% python3 -q
>>> import numpy as np
>>> from numpy import linalg as LA
>>> np.set_printoptions(precision=2, suppress=True, linewidth=100, legacy="1.25")
>>> def tidy(a):
...     return np.round(a, 2) + 0
... 
>>> K = np.load("w.npy")
>>> K
array([[-1, -1,  1, -1,  0, -3,  3, -3, -2, -4],
       [-4, -1, -1,  1, -1,  0, -3,  3, -3, -2],
       [-2, -4, -1, -1,  1, -1,  0, -3,  3, -3],
       [-3, -2, -4, -1, -1,  1, -1,  0, -3,  3],
       [ 3, -3, -2, -4, -1, -1,  1, -1,  0, -3],
       [-3,  3, -3, -2, -4, -1, -1,  1, -1,  0],
       [ 0, -3,  3, -3, -2, -4, -1, -1,  1, -1],
       [-1,  0, -3,  3, -3, -2, -4, -1, -1,  1],
       [ 1, -1,  0, -3,  3, -3, -2, -4, -1, -1],
       [-1,  1, -1,  0, -3,  3, -3, -2, -4, -1]])
>>> theta = np.radians(60)
>>> r_ = np.eye(10)
>>> r_[2, 2] = r_[8, 8] = np.cos(theta)
>>> r_[2, 8], r_[8, 2] = -np.sin(theta), np.sin(theta)
>>> tidy(r_)
array([[ 1.  ,  0.  ,  0.  ,  0.  ,  0.  ,  0.  ,  0.  ,  0.  ,  0.  ,  0.  ],
       [ 0.  ,  1.  ,  0.  ,  0.  ,  0.  ,  0.  ,  0.  ,  0.  ,  0.  ,  0.  ],
       [ 0.  ,  0.  ,  0.5 ,  0.  ,  0.  ,  0.  ,  0.  ,  0.  , -0.87,  0.  ],
       [ 0.  ,  0.  ,  0.  ,  1.  ,  0.  ,  0.  ,  0.  ,  0.  ,  0.  ,  0.  ],
       [ 0.  ,  0.  ,  0.  ,  0.  ,  1.  ,  0.  ,  0.  ,  0.  ,  0.  ,  0.  ],
       [ 0.  ,  0.  ,  0.  ,  0.  ,  0.  ,  1.  ,  0.  ,  0.  ,  0.  ,  0.  ],
       [ 0.  ,  0.  ,  0.  ,  0.  ,  0.  ,  0.  ,  1.  ,  0.  ,  0.  ,  0.  ],
       [ 0.  ,  0.  ,  0.  ,  0.  ,  0.  ,  0.  ,  0.  ,  1.  ,  0.  ,  0.  ],
       [ 0.  ,  0.  ,  0.87,  0.  ,  0.  ,  0.  ,  0.  ,  0.  ,  0.5 ,  0.  ],
       [ 0.  ,  0.  ,  0.  ,  0.  ,  0.  ,  0.  ,  0.  ,  0.  ,  0.  ,  1.  ]])
>>> Y = K @ r_.T
>>> tidy(LA.det(r_)), np.trace(r_)
(1.0, 9.0)
>>> tidy(np.abs(Y - K).max(axis=0))
array([0.  , 0.  , 4.6 , 0.  , 0.  , 0.  , 0.  , 0.  , 2.37, 0.  ])
>>> np.allclose(K @ K.T, Y @ Y.T)
True
>>> X = np.load("mat.npy")
>>> tidy(X)
array([[ 0.55,  0.21,  0.38, -0.2 ,  0.13],
       [ 0.21,  0.68, -0.15, -0.23, -0.31],
       [ 0.38, -0.15,  0.68,  0.22, -0.07],
       [-0.2 , -0.23,  0.22,  0.42, -0.32],
       [ 0.13, -0.31, -0.07, -0.32,  0.67]])
>>> P = np.triu(np.array([[-2, 0, -2, -1, -1],
...     [0, -1, 0, -1, -2],
...     [0, 2, 2, 1, 0],
...     [0, 2, 2, 2, 0],
...     [1, -1, 2, 2, -2]]), 1) + np.eye(5)
>>> Y = P @ X @ LA.inv(P)
>>> LA.matrix_rank(Y)
3
>>> tidy(np.trace(Y)), tidy(np.trace(X))
(3.0, 3.0)
>>> tidy(np.poly(Y))
array([ 1., -3.,  3., -1.,  0.,  0.])
>>> Y = X / np.sqrt((X ** 2).mean(axis=1, keepdims=True))
>>> LA.matrix_rank(X - X.mean(axis=1, keepdims=True))
3
>>> tidy(Y[0])
array([ 1.66,  0.64,  1.14, -0.61,  0.4 ])
>>> LA.matrix_rank(Y) == LA.matrix_rank(X)
True
>>> LA.cond(X) > 100
True
>>> np.argsort(-LA.norm(X, axis=0).round(6), kind="stable")[:3]
array([1, 2, 4])
>>> rk = LA.matrix_rank(X)
>>> rk
3
>>> null = LA.svd(X)[2][rk:].T
>>> [int(LA.matrix_rank(X[:i])) for i in range(1, len(X) + 1)]
[1, 2, 3, 3, 3]
>>> np.allclose(X @ null, 0)
True
>>> [int(LA.matrix_rank(X[:, :j + 1])) for j in range(5)]
[1, 2, 3, 3, 3]
>>> tidy(LA.matrix_power(X, 2))
array([[ 0.55,  0.21,  0.38, -0.2 ,  0.13],
       [ 0.21,  0.68, -0.15, -0.23, -0.31],
       [ 0.38, -0.15,  0.68,  0.22, -0.07],
       [-0.2 , -0.23,  0.22,  0.42, -0.32],
       [ 0.13, -0.31, -0.07, -0.32,  0.67]])
>>> tidy(X @ X)
array([[ 0.55,  0.21,  0.38, -0.2 ,  0.13],
       [ 0.21,  0.68, -0.15, -0.23, -0.31],
       [ 0.38, -0.15,  0.68,  0.22, -0.07],
       [-0.2 , -0.23,  0.22,  0.42, -0.32],
       [ 0.13, -0.31, -0.07, -0.32,  0.67]])
>>> np.allclose(X, X.T)
True
>>> np.allclose(X @ X.T, X.T @ X)
True
>>> tidy(np.trace(X))
3.0
>>> tidy(np.abs(LA.eigvals(X)).max())
1.0
>>> tidy((X + X.T) / 2)
array([[ 0.55,  0.21,  0.38, -0.2 ,  0.13],
       [ 0.21,  0.68, -0.15, -0.23, -0.31],
       [ 0.38, -0.15,  0.68,  0.22, -0.07],
       [-0.2 , -0.23,  0.22,  0.42, -0.32],
       [ 0.13, -0.31, -0.07, -0.32,  0.67]])
>>> arr = np.load("case13.npy")
>>> tidy(arr)
array([[0.13, 0.05, 0.08, 0.13, 0.13, 0.11, 0.  , 0.13, 0.13, 0.08, 0.03],
       [0.11, 0.21, 0.04, 0.04, 0.04, 0.07, 0.11, 0.11, 0.18, 0.04, 0.07],
       [0.07, 0.07, 0.21, 0.1 , 0.07, 0.07, 0.03, 0.07, 0.17, 0.07, 0.07],
       [0.15, 0.15, 0.09, 0.09, 0.15, 0.09, 0.06, 0.09, 0.12, 0.  , 0.03],
       [0.08, 0.2 , 0.04, 0.  , 0.12, 0.04, 0.12, 0.12, 0.12, 0.  , 0.16],
       [0.14, 0.18, 0.14, 0.07, 0.04, 0.07, 0.04, 0.  , 0.11, 0.18, 0.04],
       [0.1 , 0.05, 0.1 , 0.12, 0.1 , 0.07, 0.15, 0.12, 0.12, 0.05, 0.02],
       [0.04, 0.04, 0.  , 0.12, 0.16, 0.04, 0.12, 0.24, 0.  , 0.04, 0.2 ],
       [0.12, 0.08, 0.08, 0.02, 0.12, 0.12, 0.05, 0.02, 0.15, 0.1 , 0.12],
       [0.04, 0.2 , 0.08, 0.12, 0.04, 0.08, 0.  , 0.04, 0.08, 0.2 , 0.12],
       [0.12, 0.16, 0.09, 0.  , 0.16, 0.12, 0.03, 0.06, 0.06, 0.06, 0.12]])
>>> x = np.array([-1, 0, 0, -4, -5, 3, 3, 3, -4, 3, -5])
>>> y = arr @ x
>>> tidy(y)
array([-1.03, -0.54, -1.14, -1.15, -1.12, -0.36, -0.51, -1.  , -1.17, -0.68, -0.94])
>>> tidy(LA.solve(arr, arr[:, 1]))
array([0., 1., 0., 0., 0., 0., 0., 0., 0., 0., 0.])
>>> tidy(LA.solve(arr, y + arr[:, 3]))
array([-1.,  0.,  0., -3., -5.,  3.,  3.,  3., -4.,  3., -5.])
>>> Y = LA.inv(arr)
>>> np.allclose(Y, arr.T)
False
>>> tidy(LA.det(arr) * Y)
array([[0., 0., 0., 0., 0., 0., 0., 0., 0., 0., 0.],
       [0., 0., 0., 0., 0., 0., 0., 0., 0., 0., 0.],
       [0., 0., 0., 0., 0., 0., 0., 0., 0., 0., 0.],
       [0., 0., 0., 0., 0., 0., 0., 0., 0., 0., 0.],
       [0., 0., 0., 0., 0., 0., 0., 0., 0., 0., 0.],
       [0., 0., 0., 0., 0., 0., 0., 0., 0., 0., 0.],
       [0., 0., 0., 0., 0., 0., 0., 0., 0., 0., 0.],
       [0., 0., 0., 0., 0., 0., 0., 0., 0., 0., 0.],
       [0., 0., 0., 0., 0., 0., 0., 0., 0., 0., 0.],
       [0., 0., 0., 0., 0., 0., 0., 0., 0., 0., 0.],
       [0., 0., 0., 0., 0., 0., 0., 0., 0., 0., 0.]])
